$ python -q
>>> import numpy as np
>>> np.set_printoptions(precision=2, suppress=True, linewidth=100)
>>> mat = np.loadtxt("m.csv", delimiter=",")
>>> mat
array([[ 1.  ,  0.  ,  0.  ,  0.  ,  0.  ],
       [ 0.  ,  0.5 ,  0.87,  0.  ,  0.  ],
       [ 0.  , -0.87,  0.5 ,  0.  ,  0.  ],
       [ 0.  ,  0.  ,  0.  ,  1.  ,  0.  ],
       [ 0.  ,  0.  ,  0.  ,  0.  ,  1.  ]])
>>> # columns are unit length and at right angles
>>> np.linalg.norm(mat, axis=0)
array([1., 1., 1., 1., 1.])
>>> np.round(mat @ mat.T, 2) + 0
array([[1., 0., 0., 0., 0.],
       [0., 1., 0., 0., 0.],
       [0., 0., 1., 0., 0.],
       [0., 0., 0., 1., 0.],
       [0., 0., 0., 0., 1.]])
>>> np.linalg.svd(mat, compute_uv=False)
array([1., 1., 1., 1., 1.])
>>> q, R = np.linalg.qr(mat)
>>> q
array([[ 1.  ,  0.  ,  0.  ,  0.  ,  0.  ],
       [-0.  , -0.5 ,  0.87,  0.  ,  0.  ],
       [-0.  ,  0.87,  0.5 ,  0.  ,  0.  ],
       [-0.  , -0.  , -0.  ,  1.  ,  0.  ],
       [-0.  , -0.  , -0.  , -0.  ,  1.  ]])
>>> q @ R
array([[ 1.  ,  0.  ,  0.  ,  0.  ,  0.  ],
       [ 0.  ,  0.5 ,  0.87,  0.  ,  0.  ],
       [ 0.  , -0.87,  0.5 ,  0.  ,  0.  ],
       [ 0.  ,  0.  ,  0.  ,  1.  ,  0.  ],
       [ 0.  ,  0.  ,  0.  ,  0.  ,  1.  ]])
>>> np.allclose(R.T @ R, mat.T @ mat)
True
>>> rng = np.random.default_rng(18)
>>> labels = rng.permutation(5)
>>> labels
array([0, 2, 1, 4, 3])
>>> Y = mat[labels][:, labels]
>>> Y
array([[ 1.  ,  0.  ,  0.  ,  0.  ,  0.  ],
       [ 0.  ,  0.5 , -0.87,  0.  ,  0.  ],
       [ 0.  ,  0.87,  0.5 ,  0.  ,  0.  ],
       [ 0.  ,  0.  ,  0.  ,  1.  ,  0.  ],
       [ 0.  ,  0.  ,  0.  ,  0.  ,  1.  ]])
>>> np.allclose(Y, mat)
False
>>> np.diag(Y)
array([1. , 0.5, 0.5, 1. , 1. ])
>>> np.sort(np.abs(np.linalg.eigvals(Y)))
array([1., 1., 1., 1., 1.])
>>> ang = rng.uniform(0, 2 * np.pi, 30)
>>> q, _ = np.linalg.qr(np.array([[0.2, 0.3], [1.2, -0.4], [0.6, -0.4], [1.6, 0.1], [-1.5, 0.4]]))
>>> data = 3 * np.c_[np.cos(ang), np.sin(ang)] @ q.T
>>> data.round(2) + 0
array([[ 0.58, -1.69, -1.32, -0.75,  1.87],
       [-0.53, -1.19, -0.42, -2.16,  1.58],
       [-0.41,  1.66,  1.2 ,  1.04, -1.89],
       [-1.1 ,  1.61,  1.56, -0.22, -1.64],
       [-0.53,  1.68,  1.28,  0.84, -1.88],
       [ 0.47,  1.23,  0.47,  2.11, -1.61],
       [ 0.93, -1.67, -1.5 , -0.13,  1.76],
       [ 1.55, -0.34, -1.05,  2.32, -0.01],
       [-1.56,  1.08,  1.49, -1.57, -0.87],
       [-1.06, -0.64,  0.2 , -2.51,  1.06],
       [-1.2 , -0.45,  0.39, -2.54,  0.87],
       [-0.73, -1.02, -0.21, -2.32,  1.42],
       [ 0.02, -1.53, -0.92, -1.56,  1.84],
       [-1.56,  1.06,  1.48, -1.59, -0.85],
       [-1.29,  1.5 ,  1.59, -0.66, -1.45],
       [-0.96,  1.66,  1.51,  0.09, -1.74],
       [-1.05,  1.63,  1.54, -0.11, -1.68],
       [ 0.97, -1.66, -1.51, -0.07,  1.74],
       [-0.96,  1.66,  1.51,  0.07, -1.74],
       [-1.59,  0.61,  1.23, -2.12, -0.3 ],
       [-0.16, -1.44, -0.76, -1.78,  1.78],
       [-0.96, -0.77,  0.07, -2.46,  1.19],
       [ 1.  , -1.65, -1.52,  0.  ,  1.72],
       [ 1.28,  0.32, -0.51,  2.54, -0.73],
       [-0.28,  1.63,  1.11,  1.22, -1.88],
       [-0.82,  1.69,  1.44,  0.36, -1.81],
       [-0.26,  1.62,  1.1 ,  1.24, -1.88],
       [ 1.2 ,  0.44, -0.4 ,  2.54, -0.86],
       [-1.25, -0.37,  0.47, -2.54,  0.78],
       [ 1.14,  0.53, -0.31,  2.53, -0.95]])
>>> # rank 2
>>> Xs = data - data.mean(axis=0)
>>> left, sigma, Vt = np.linalg.svd(Xs, full_matrices=False)
>>> round(float((sigma ** 2).sum() ** 2 / (sigma ** 4).sum()), 2)
1.88
>>> np.abs(left[:, 0]).argmax()
np.int64(12)
>>> (np.sign(left[:, 0]) == np.sign(left[0, 0])).astype(int)
array([1, 1, 0, 0, 0, 0, 1, 0, 0, 1, 1, 1, 1, 0, 0, 0, 0, 1, 0, 1, 1, 1, 1, 0, 0, 0, 0, 0, 1, 0])
